% python3 -q
>>> import numpy as np
>>> import numpy.linalg as la
>>> np.set_printoptions(suppress=True, linewidth=100)
>>> arr = np.array([[20.35, 20.41, 61.02],
...     [21.39, 20.14, 59.36],
...     [19.02, 19.05, 59.33],
...     [19.91, 18.85, 59.73],
...     [21.94, 19.54, 58.86],
...     [19.61, 20.55, 59.98],
...     [20.82, 19.77, 59.64],
...     [19.95, 18.69, 61.34],
...     [19.54, 20.13, 60.99],
...     [21.95, 18.27, 59.27],
...     [20.15, 20.48, 61.56],
...     [22.06, 18.95, 59.53],
...     [19.83, 21.16, 59.47],
...     [20.37, 20.57, 60.2],
...     [19.0, 19.54, 61.09],
...     [18.18, 19.39, 58.49],
...     [19.21, 19.92, 59.66],
...     [19.94, 18.25, 59.37],
...     [20.98, 20.27, 59.27],
...     [20.84, 19.13, 60.98],
...     [18.45, 20.31, 57.76]])
>>> arr
array([[20.35, 20.41, 61.02],
       [21.39, 20.14, 59.36],
       [19.02, 19.05, 59.33],
       [19.91, 18.85, 59.73],
       [21.94, 19.54, 58.86],
       [19.61, 20.55, 59.98],
       [20.82, 19.77, 59.64],
       [19.95, 18.69, 61.34],
       [19.54, 20.13, 60.99],
       [21.95, 18.27, 59.27],
       [20.15, 20.48, 61.56],
       [22.06, 18.95, 59.53],
       [19.83, 21.16, 59.47],
       [20.37, 20.57, 60.2 ],
       [19.  , 19.54, 61.09],
       [18.18, 19.39, 58.49],
       [19.21, 19.92, 59.66],
       [19.94, 18.25, 59.37],
       [20.98, 20.27, 59.27],
       [20.84, 19.13, 60.98],
       [18.45, 20.31, 57.76]])
>>> cen = (arr - arr.mean(axis=0)) / arr.std(axis=0)
>>> np.round(cen.std(axis=0), 2)
array([1., 1., 1.])
>>> coef = la.lstsq(np.delete(cen, 2, axis=1), cen[:, 2])[0]
>>> np.abs(coef).argmax()
np.int64(1)
>>> round(float(1 - np.var(cen[:, 2] - np.delete(cen, 2, axis=1) @ coef)), 2)
0.01
>>> coef.round(2)
array([0.07, 0.08])
>>> B = np.c_[arr[:, :2] @ np.array([[1, 7], [0, 1]]), np.array([3, 5, 3, -5, -4, 4, 1, 4, -5, -3, 5, 3, -2, -2, 2, -2, -5, 3, -5, -2, 2])]
>>> B.round(2)
array([[ 20.35, 162.86,   3.  ],
       [ 21.39, 169.87,   5.  ],
       [ 19.02, 152.19,   3.  ],
       [ 19.91, 158.22,  -5.  ],
       [ 21.94, 173.12,  -4.  ],
       [ 19.61, 157.82,   4.  ],
       [ 20.82, 165.51,   1.  ],
       [ 19.95, 158.34,   4.  ],
       [ 19.54, 156.91,  -5.  ],
       [ 21.95, 171.92,  -3.  ],
       [ 20.15, 161.53,   5.  ],
       [ 22.06, 173.37,   3.  ],
       [ 19.83, 159.97,  -2.  ],
       [ 20.37, 163.16,  -2.  ],
       [ 19.  , 152.54,   2.  ],
       [ 18.18, 146.65,  -2.  ],
       [ 19.21, 154.39,  -5.  ],
       [ 19.94, 157.83,   3.  ],
       [ 20.98, 167.13,  -5.  ],
       [ 20.84, 165.01,  -2.  ],
       [ 18.45, 149.46,   2.  ]])
>>> np.round(la.norm(la.qr(arr)[0].T @ B, axis=0) ** 2 / ((B ** 2).sum(axis=0) + 1e-12), 2)
array([1.  , 1.  , 0.02])
>>> la.matrix_rank(np.c_[arr, B])
np.int64(4)
>>> la.matrix_rank(B)
np.int64(3)
>>> W1 = np.array([[3, 3, 0], [2, 3, 0], [2, 2, 0]])
>>> coef = np.array([-2, 3, -3])
>>> hid = np.maximum(arr @ W1 + coef, 0)
>>> (hid > 0).mean(axis=0)
array([1., 1., 0.])
>>> la.matrix_rank(hid)
np.int64(2)
>>> cent = np.array([[1, 2, 0], [1, 4, 4], [3, 3, 5]])
>>> (hid @ cent).round(6).argmax(axis=1)
array([1, 1, 1, 1, 1, 1, 1, 1, 1, 1, 1, 1, 1, 1, 1, 1, 1, 1, 1, 1, 1])
>>> W1 @ cent
array([[ 6, 18, 12],
       [ 5, 16, 12],
       [ 4, 12,  8]])
>>> Uu, sigma, VT = la.svd(arr, full_matrices=False)
>>> sigma.round(2)
array([303.19,   4.99,   3.51])
>>> np.round(VT @ VT.T, 2) + 0
array([[1., 0., 0.],
       [0., 1., 0.],
       [0., 0., 1.]])
>>> Uu.shape, sigma.shape, VT.shape
((21, 3), (3,), (3, 3))
>>> (sigma > 1e-8).sum()
np.int64(3)
>>> np.round(np.abs(VT[0]), 2)
array([0.3, 0.3, 0.9])
>>> D = la.norm(arr[:, None] - arr[None], axis=-1)
>>> (D + 1e9 * np.eye(21)).round(6).argmin(axis=1)
array([10, 18, 16, 17, 11, 13, 18, 19, 14, 11,  0,  9,  5,  5,  8, 20,  5,  3,  1,  7, 15])
>>> D.shape
(21, 21)
>>> np.flatnonzero(D[9] < D.mean() / 2)
array([ 9, 11])
>>> D.mean(axis=1).argmax()
np.int64(20)
>>> D[:5, :5].round(2)
array([[0.  , 1.98, 2.54, 2.07, 2.82],
       [1.98, 0.  , 2.61, 2.  , 0.96],
       [2.54, 2.61, 0.  , 1.  , 3.  ],
       [2.07, 2.  , 1.  , 0.  , 2.31],
       [2.82, 0.96, 3.  , 2.31, 0.  ]])
>>> np.unravel_index(D.round(6).argmax(), D.shape)
(np.int64(9), np.int64(20))
>>> la.matrix_rank(D ** 2)
np.int64(5)
>>> M = np.load("a.npy")
>>> M
array([[ 1,  0,  0,  0],
       [-2,  1,  0,  0],
       [ 0, -1,  1,  0],
       [ 2, -1,  2,  1]])
>>> # triangular: eigenvalues sit on the diagonal
>>> B = np.array([[3, -1], [2, 1], [2, 1], [0, 3]])
>>> np.einsum("ij,ij->i", M, M)
array([ 1,  5,  2, 10])
>>> np.einsum("ij->j", M)
array([ 1, -1,  3,  1])
>>> B.T @ M.T
array([[ 3, -4,  0,  8],
       [-1,  3,  0,  2]])
>>> M @ B
array([[ 3, -1],
       [-4,  3],
       [ 0,  0],
       [ 8,  2]])
>>> np.vstack([M, B.T]).shape
(6, 4)
>>> np.einsum("ik,kj->ji", M, B)
array([[ 3, -4,  0,  8],
       [-1,  3,  0,  2]])
>>> Uu, sigma, VT = la.svd(M, full_matrices=False)
>>> round(np.sqrt((sigma ** 2).sum()), 2), np.round(la.norm(M), 2)
(np.float64(4.24), np.float64(4.24))
>>> Uu.shape, sigma.shape, VT.shape
((4, 4), (4,), (4, 4))
>>> np.round(sigma / sigma[0], 2)
array([1.  , 0.44, 0.24, 0.05])
>>> np.round(Uu.T @ M @ VT.T, 2) + 0
array([[3.8 , 0.  , 0.  , 0.  ],
       [0.  , 1.65, 0.  , 0.  ],
       [0.  , 0.  , 0.91, 0.  ],
       [0.  , 0.  , 0.  , 0.18]])
>>> sigma.round(2)
array([3.8 , 1.65, 0.91, 0.18])
>>> M.ravel(order="F")
array([ 1, -2,  0,  2,  0,  1, -1, -1,  0,  0,  1,  2,  0,  0,  0,  1])
>>> M.reshape(-1, 2)
array([[ 1,  0],
       [ 0,  0],
       [-2,  1],
       [ 0,  0],
       [ 0, -1],
       [ 1,  0],
       [ 2, -1],
       [ 2,  1]])
>>> blk = M.reshape(4, 2, -1)
>>> blk[:, 0]
array([[ 1,  0],
       [-2,  1],
       [ 0, -1],
       [ 2, -1]])
>>> np.einsum("ihd,ihd->ih", blk, blk)
array([[1, 0],
       [5, 0],
       [1, 1],
       [5, 5]])
>>> blk.sum(axis=1)
array([[ 1,  0],
       [-2,  1],
       [ 1, -1],
       [ 4,  0]])
>>> M.sum(axis=1)
array([ 1, -1,  0,  4])
>>> np.count_nonzero(M)
np.int64(9)
>>> M.shape
(4, 4)
>>> w, V = la.eig(M)
>>> w
array([1., 1., 1., 1.])
>>> np.round(np.sort(la.eigvals(M @ M)), 2)
array([1., 1., 1., 1.])
>>> np.round(np.sort(la.eigvals(la.inv(M))), 2)
array([1., 1., 1., 1.])
>>> E = np.load("case12.npy")
>>> E
array([[0, 0, 0],
       [0, 0, 1],
       [0, 1, 0]])
>>> # looks like rank 2
>>> Uu, sigma, VT = la.svd(E)
>>> np.argmax(sigma[:-1] / (sigma[1:] + 1e-6)) + 1
np.int64(2)
>>> B = Uu[:, :2] @ np.diag(sigma[:2]) @ VT[:2]
>>> la.matrix_rank(E, rtol=0.05)
np.int64(2)
>>> B
array([[0., 0., 0.],
       [0., 0., 1.],
       [0., 1., 0.]])
>>> la.matrix_rank(B)
np.int64(2)
>>> np.round(la.norm(E - B, 2), 2), sigma[2]
(np.float64(0.0), np.float64(0.0))
>>> w, V = la.eigh(E)
>>> x0 = np.array([2, 0, 2])
>>> x0 @ E @ x0
np.int64(0)
>>> np.argsort(-la.norm(E, axis=0).round(6), kind="stable")[:3]
array([1, 2, 0])
>>> np.round(la.norm(E, 2) / la.norm(E), 2)
np.float64(0.71)
>>> [round(float(x), 2) for x in la.svd(E, compute_uv=False)[:3]]
[1.0, 1.0, 0.0]
>>> la.matrix_rank(E, rtol=0.1)
np.int64(2)
>>> E[:, 2] @ E[:, 0]
np.int64(0)
>>> E @ E.T
array([[0, 0, 0],
       [0, 1, 0],
       [0, 0, 1]])
>>> np.round(la.svd(E, compute_uv=False), 2)
array([1., 1., 0.])
>>> np.round(la.pinv(E), 2)
array([[0., 0., 0.],
       [0., 0., 1.],
       [0., 1., 0.]])
>>> E.T @ E
array([[0, 0, 0],
       [0, 1, 0],
       [0, 0, 1]])
>>> mat = np.loadtxt("block17.csv", delimiter=",")
>>> mat
array([[1., 0., 0., 0.],
       [0., 1., 0., 0.],
       [0., 0., 1., 0.],
       [0., 0., 0., 1.]])
>>> mat @ mat.T
array([[1., 0., 0., 0.],
       [0., 1., 0., 0.],
       [0., 0., 1., 0.],
       [0., 0., 0., 1.]])
>>> np.round(la.svd(mat, compute_uv=False), 2)
array([1., 1., 1., 1.])
>>> mat[:, 2] @ mat[:, 1]
np.float64(0.0)
>>> Uu, sigma = la.svd(mat)
Traceback (most recent call last):
  File "<python-input-94>", line 1, in <module>
    Uu, sigma = la.svd(mat)
    ^^^^^^^^^
ValueError: too many values to unpack (expected 2)
>>> Uu, sigma, VT = la.svd(mat, full_matrices=False)
>>> np.allclose(Uu * sigma @ VT, mat)
True
>>> np.cumsum(sigma ** 2) / np.sum(sigma ** 2)
array([0.25, 0.5 , 0.75, 1.  ])
>>> sigma / sigma[0]
array([1., 1., 1., 1.])
>>> (sigma > 1e-8).sum()
np.int64(4)
>>> data = np.loadtxt("out10.csv", delimiter=",")
>>> data
array([[0.33, 0.5 , 0.17],
       [0.17, 0.33, 0.5 ],
       [0.38, 0.12, 0.5 ]])
>>> # row-stochastic, so 1 is an eigenvalue
>>> np.round(la.matrix_power(data, 2), 2)
array([[0.26, 0.35, 0.39],
       [0.3 , 0.25, 0.44],
       [0.34, 0.29, 0.37]])
>>> data.sum(axis=1)
array([1., 1., 1.])
>>> data @ np.ones(3)
array([1., 1., 1.])
>>> np.round(la.matrix_power(data, 100), 2)
array([[0.3, 0.3, 0.4],
       [0.3, 0.3, 0.4],
       [0.3, 0.3, 0.4]])
>>> pr = np.eye(3)[0]
>>> for _ in range(4):
...     pr = pr @ data
...     print(pr.round(2))
... 
[0.33 0.5  0.17]
[0.26 0.35 0.39]
[0.29 0.29 0.41]
[0.3  0.29 0.4 ]
>>> round(float(np.einsum("ij,ji->", data, data)), 2)
0.89
>>> np.kron(np.eye(2, dtype=int), data)
array([[0.33, 0.5 , 0.17, 0.  , 0.  , 0.  ],
       [0.17, 0.33, 0.5 , 0.  , 0.  , 0.  ],
       [0.38, 0.12, 0.5 , 0.  , 0.  , 0.  ],
       [0.  , 0.  , 0.  , 0.33, 0.5 , 0.17],
       [0.  , 0.  , 0.  , 0.17, 0.33, 0.5 ],
       [0.  , 0.  , 0.  , 0.38, 0.12, 0.5 ]])
>>> round(float(la.det(2 * data)), 2), round(float(la.det(data)), 2)
(0.55, 0.07)
>>> np.round(la.eigvals(data), 2)
array([1.  +0.j  , 0.08+0.25j, 0.08-0.25j])
>>> round(float(la.det(data.T)), 2)
0.07
>>> np.round(np.poly(data), 2)
array([ 1.  , -1.16,  0.23, -0.07])
>>> round(float(la.det(data[::-1])), 2)
-0.07
>>> m1 = np.loadtxt("mat.csv", delimiter=",")
>>> m1.round(2)
array([[ 0.25, -0.42,  0.08,  0.08],
       [-0.42,  0.69, -0.14, -0.14],
       [ 0.08, -0.14,  0.03,  0.03],
       [ 0.08, -0.14,  0.03,  0.03]])
>>> # applying it twice changes nothing
>>> rng = np.random.default_rng(361)
>>> labels = rng.permutation(4)
>>> labels
array([3, 2, 0, 1])
>>> B = m1[labels][:, labels]
>>> np.allclose(B, m1)
False
>>> rk = la.matrix_rank(m1)
>>> rk
np.int64(1)
>>> ns = la.svd(m1)[2][rk:].T
>>> [int(la.matrix_rank(m1[:, :j + 1])) for j in range(4)]
[1, 1, 1, 1]
>>> [int(la.matrix_rank(np.delete(m1, i, axis=0))) for i in range(4)]
[1, 1, 1, 1]
>>> Uu, sigma, VT = la.svd(m1)
>>> V = VT[:(sigma > 1e-8).sum()]
>>> x0 = m1[1] + 4 * m1[2] + rng.integers(2) * np.eye(4)[1]
>>> x0.round(2)
array([-0.08,  0.14, -0.03, -0.03])
>>> la.matrix_rank(np.vstack([m1, x0]))
np.int64(1)
>>> round(la.norm(x0 - V.T @ V @ x0), 2)
np.float64(0.0)
>>> np.allclose(V.T @ V @ x0, x0)
True
